In [1]: import numpy as np

In [2]: np.set_printoptions(precision=2, suppress=True, linewidth=100, sign=" ")

In [3]: rd = lambda a: np.round(a, 2) + 0

In [4]: W0 = np.load("block4.npy")

In [5]: print(W0)
[[ -1   2  -2  -2  -2  -2]
 [  0   5  -1  -2  -3   1]
 [  0   4   1  -3  -5   4]
 [  2   6  -1  -6  -7   2]
 [  1   9  -2  -5  -4   2]
 [ -2  12   0  -3  -6  -1]
 [ -1  10  -1  -3  -7  -2]
 [ -4  12  -2  -6 -10   0]
 [ -7  11   0  -4 -10   3]
 [ -4  12   3  -1 -10   6]
 [ -7   9   0  -2  -8   4]
 [ -4  12  -2   0  -5   6]
 [ -2  13  -1  -2  -8   9]
 [  0  11  -4  -3  -9   9]
 [  2  12  -6  -2 -12   8]
 [  5  13  -5   0 -10   8]
 [  5  13  -3  -1  -9   8]
 [  7  11   0  -3 -10   8]
 [ 10  12   1  -5 -13   7]
 [  7  15   4  -8 -11  10]
 [  6  15   2  -8 -11   7]
 [  3  17  -1 -10 -11   4]]

In [6]: print(np.count_nonzero(W0))
122

In [7]: print(np.diff(W0, axis=0))
[[ 1  3  1  0 -1  3]
 [ 0 -1  2 -1 -2  3]
 [ 2  2 -2 -3 -2 -2]
 [-1  3 -1  1  3  0]
 [-3  3  2  2 -2 -3]
 [ 1 -2 -1  0 -1 -1]
 [-3  2 -1 -3 -3  2]
 [-3 -1  2  2  0  3]
 [ 3  1  3  3  0  3]
 [-3 -3 -3 -1  2 -2]
 [ 3  3 -2  2  3  2]
 [ 2  1  1 -2 -3  3]
 [ 2 -2 -3 -1 -1  0]
 [ 2  1 -2  1 -3 -1]
 [ 3  1  1  2  2  0]
 [ 0  0  2 -1  1  0]
 [ 2 -2  3 -2 -1  0]
 [ 3  1  1 -2 -3 -1]
 [-3  3  3 -3  2  3]
 [-1  0 -2  0  0 -3]
 [-3  2 -3 -2  0 -3]]

In [8]: print(W0.sum(axis=0))
[  16  236  -20  -79 -181  101]

In [9]: print(rd(W0.mean(axis=0)))
[ 0.73 10.73 -0.91 -3.59 -8.23  4.59]

In [10]: print(rd(np.linalg.svd(W0, compute_uv=False)))
[ 73.35  21.42  15.14  11.02   7.25   6.68]

In [11]: cen = W0 - W0.mean(axis=0)

In [12]: vecs = np.linalg.svd(cen)[2][:1]

In [13]: out = cen - cen @ vecs.T @ vecs

In [14]: print(rd(out.std(axis=0)))
[ 2.8   2.37  2.32  2.4   1.72  2.28]

In [15]: print(np.linalg.norm(out, axis=1).round(6).argmax())
21

In [16]: print(rd((cen @ vecs.T).std(axis=0)))
[ 5.91]

In [17]: left, s = np.linalg.svd(W0)
ValueError: too many values to unpack (expected 2)


In [18]: left, s, vt = np.linalg.svd(W0, full_matrices=False)

In [19]: print(rd(np.sqrt((s ** 2).sum())), rd(np.linalg.norm(W0)))
79.29 79.29

In [20]: print(rd(s / s[0]))
[ 1.    0.29  0.21  0.15  0.1   0.09]

In [21]: print(rd(left.T @ W0 @ vt.T))
[[ 73.35   0.     0.     0.     0.     0.  ]
 [  0.    21.42   0.     0.     0.     0.  ]
 [  0.     0.    15.14   0.     0.     0.  ]
 [  0.     0.     0.    11.02   0.     0.  ]
 [  0.     0.     0.     0.     7.25   0.  ]
 [  0.     0.     0.     0.     0.     6.68]]

In [22]: print(np.allclose(left * s @ vt, W0))
True

In [23]: f = np.array([2, 1, 1])

In [24]: print(np.polyval(f, W0[11]))
[  29  301    7    1   46   79]

In [25]: print(np.cross(W0[11, :3], W0[19, :3]))
[  78    2 -144]

In [26]: print(np.convolve(W0[11], f))
[ -8  20   4  10 -12   7   1   6]

In [27]: print(np.array([np.convolve(row, f, "same") for row in W0]))
[[  3  -3  -4  -8  -8  -4]
 [ 10   3   0  -9  -3  -2]
 [  8   6  -1 -12   0  -1]
 [ 14   6  -7 -21  -9  -5]
 [ 19   6  -3 -15  -5  -2]
 [ 22  10   6 -15 -11  -7]
 [ 19   7   3 -18 -14  -9]
 [ 20   4  -2 -28 -16 -10]
 [ 15   4   3 -24  -8  -7]
 [ 20  14  13 -18   1  -4]
 [ 11   2   5 -18  -2  -4]
 [ 20   4  10 -12   7   1]
 [ 24   9   8 -19   8   1]
 [ 22   3   1 -25   6   0]
 [ 26   2   2 -32   2  -4]
 [ 31   8   8 -25   6  -2]
 [ 31  12   8 -22   6  -1]
 [ 29  18   5 -23   3  -2]
 [ 34  24   3 -30  -4  -6]
 [ 37  30   3 -26   1  -1]
 [ 36  25   1 -28  -5  -4]
 [ 37  18  -4 -33 -13  -7]]

In [28]: cent = W0[[10, 14]].astype(float)

In [29]: for _ in range(5):
    ...:     labels = np.linalg.norm(W0[:, None] - cent, axis=-1).argmin(axis=1)
    ...:     cent = np.array([W0[labels == j].mean(axis=0) for j in range(2)])
    ...: 

In [30]: print(labels)
[ 0  0  0  0  0  0  0  0  0  0  0  0  1  1  1  1  1  1  1  1  1  1]

In [31]: print(np.bincount(labels))
[ 12  10]

In [32]: print(rd(cent))
[[ -2.25   8.67  -0.58  -3.08  -6.42   1.92]
 [  4.3   13.2   -1.3   -4.2  -10.4    7.8 ]]

In [33]: J = np.array([[2, 1, 0, 1, 3, -3],
    ...:     [1, 0, -2, 0, 0, -2],
    ...:     [0, -2, 4, 1, 3, 0],
    ...:     [1, 0, 1, 0, 1, -1],
    ...:     [3, 0, 3, 1, 4, 0],
    ...:     [-3, -2, 0, -1, 0, 0]])

In [34]: # symmetric

In [35]: print(rd(np.sort(np.abs(np.linalg.eigvals(J)))))
[ 0.65  0.94  1.01  3.32  5.58  8.46]

In [36]: assert J == J.T
ValueError: The truth value of an array with more than one element is ambiguous. Use a.any() or a.all()


In [37]: print(J @ J)
[[ 24   8   8   8  19  -9]
 [  8   9  -8   1  -3  -3]
 [  8  -8  30   7  25   3]
 [  8   1   7   4  10  -3]
 [ 19  -3  25  10  35 -10]
 [ -9  -3   3  -3 -10  14]]

In [38]: out = np.linalg.inv(J)

In [39]: print(rd(np.linalg.inv(out)))
[[ 2.  1.  0.  1.  3. -3.]
 [ 1.  0. -2.  0.  0. -2.]
 [ 0. -2.  4.  1.  3.  0.]
 [ 1.  0.  1.  0.  1. -1.]
 [ 3.  0.  3.  1.  4.  0.]
 [-3. -2.  0. -1.  0.  0.]]

In [40]: print(rd(np.linalg.cond(J)))
12.97

In [41]: print(rd(np.linalg.slogdet(J)[0]))
-1.0

In [42]: print((np.abs(out) > 1e-9).astype(int))
[[ 1  1  1  1  1  1]
 [ 1  1  1  1  1  1]
 [ 1  1  1  1  1  1]
 [ 1  1  1  1  1  1]
 [ 1  1  1  1  1  1]
 [ 1  1  1  1  1  1]]

In [43]: print(np.allclose(out, J.T))
False

In [44]: vals, vecs = np.linalg.eigh(J)

In [45]: print(np.abs(vecs[:, -1]).round(6).argmax())
4

In [46]: print(rd(vecs.T @ vecs))
[[ 1.  0.  0.  0.  0.  0.]
 [ 0.  1.  0.  0.  0.  0.]
 [ 0.  0.  1.  0.  0.  0.]
 [ 0.  0.  0.  1.  0.  0.]
 [ 0.  0.  0.  0.  1.  0.]
 [ 0.  0.  0.  0.  0.  1.]]

In [47]: print(rd(np.abs(vecs[:, -1])))
[ 0.42  0.03  0.52  0.21  0.69  0.17]

In [48]: print((vals > 1e-8).sum(), (vals < -1e-8).sum())
3 3

In [49]: print(rd(np.linalg.svd(J, compute_uv=False)))
[ 8.46  5.58  3.32  1.01  0.94  0.65]

In [50]: vals, vecs = np.linalg.eigh(J)

In [51]: vec = np.array([1, 1, 2, 1, 0, 0])

In [52]: print((np.sign(vecs[:, -1].round(6)) == np.sign(vecs[0, -1].round(6))).astype(int))
[ 1  0  1  1  1  0]

In [53]: print(vec @ J @ vec)
18

In [54]: print(np.abs(J).sum(axis=1).max(), rd(np.abs(vals).max()))
11 8.46

In [55]: data = np.loadtxt("x.csv", delimiter=",")

In [56]: print(data)
[[ -0.5  -0.2  -2.4  -0.5]
 [ -0.7  -0.2   0.2  -0.3]
 [  0.3  -1.9   0.7  -0.9]
 [  1.7   0.6  -2.    0.6]
 [  0.3  -1.   -1.   -0.2]
 [ -2.4  -1.   -1.    1.5]
 [  1.2  -0.2  -0.4   0.3]
 [  1.4   0.7   0.4   0. ]
 [  0.   -0.7   0.9   0.5]
 [ -0.9   0.7  -0.8  -1.8]
 [ -0.5  -0.7   0.2  -0.8]
 [  1.3   0.   -0.3   0.1]
 [ -1.1   0.3  -1.   -0.4]
 [  0.3   0.7   0.8   1.3]
 [ -0.2   0.4   0.2  -1.3]
 [  0.1   0.5  -0.8   1.7]
 [  0.8   0.6   0.8  -0.9]
 [  1.1   0.8   1.2  -1. ]
 [  0.3   1.5  -0.7   0.6]
 [  0.7  -0.7   0.5   0.5]
 [  0.1  -0.4   0.    0.2]
 [ -0.6   0.5   0.1  -3.1]
 [  0.3   2.4   2.   -1.7]
 [ -0.5   2.1   0.4  -1.5]
 [ -0.4  -0.7  -0.3  -1.3]
 [-16.   -3.   -8.    6. ]
 [ -0.1  -1.   -0.2   0.1]
 [  0.2   0.9  -0.2   1. ]
 [  0.3   1.2   0.5  -0.2]
 [  2.   -0.8   0.5  -1.3]
 [  0.7  -0.4   1.1   0.4]]

In [57]: # row 25 dominates

In [58]: print(rd(np.linalg.norm(data)))
21.9

In [59]: np.linalg.rank(data)
AttributeError: module 'numpy.linalg' has no attribute 'rank'


In [60]: print(rd(data.sum(axis=1)))
[ -3.6  -1.   -1.8   0.9  -1.9  -2.9   0.9   2.5   0.7  -2.8  -1.8   1.1  -2.2   3.1  -0.9   1.5
   1.3   2.1   1.7   1.   -0.1  -3.1   3.    0.5  -2.7 -21.   -1.2   1.9   1.8   0.4   1.8]

In [61]: vec = np.array([2, 2, 1, 0])

In [62]: print((data @ vec).argmax())
22

In [63]: print(np.linalg.norm(data @ vec) <= np.linalg.norm(data, 2) * np.linalg.norm(vec) + 1e-9)
True

In [64]: print(rd(np.einsum("ij,j->i", data, vec)))
[ -3.8  -1.6  -2.5   2.6  -2.4  -7.8   1.6   4.6  -0.5  -1.2  -2.2   2.3  -2.6   2.8   0.6   0.4
   3.6   5.    2.9   0.5  -0.6  -0.1   7.4   3.6  -2.5 -46.   -2.4   2.    3.5   2.9   1.7]

In [65]: print(np.sign((data @ vec).round(6)))
[-1. -1. -1.  1. -1. -1.  1.  1. -1. -1. -1.  1. -1.  1.  1.  1.  1.  1.  1.  1. -1. -1.  1.  1.
 -1. -1. -1.  1.  1.  1.  1.]
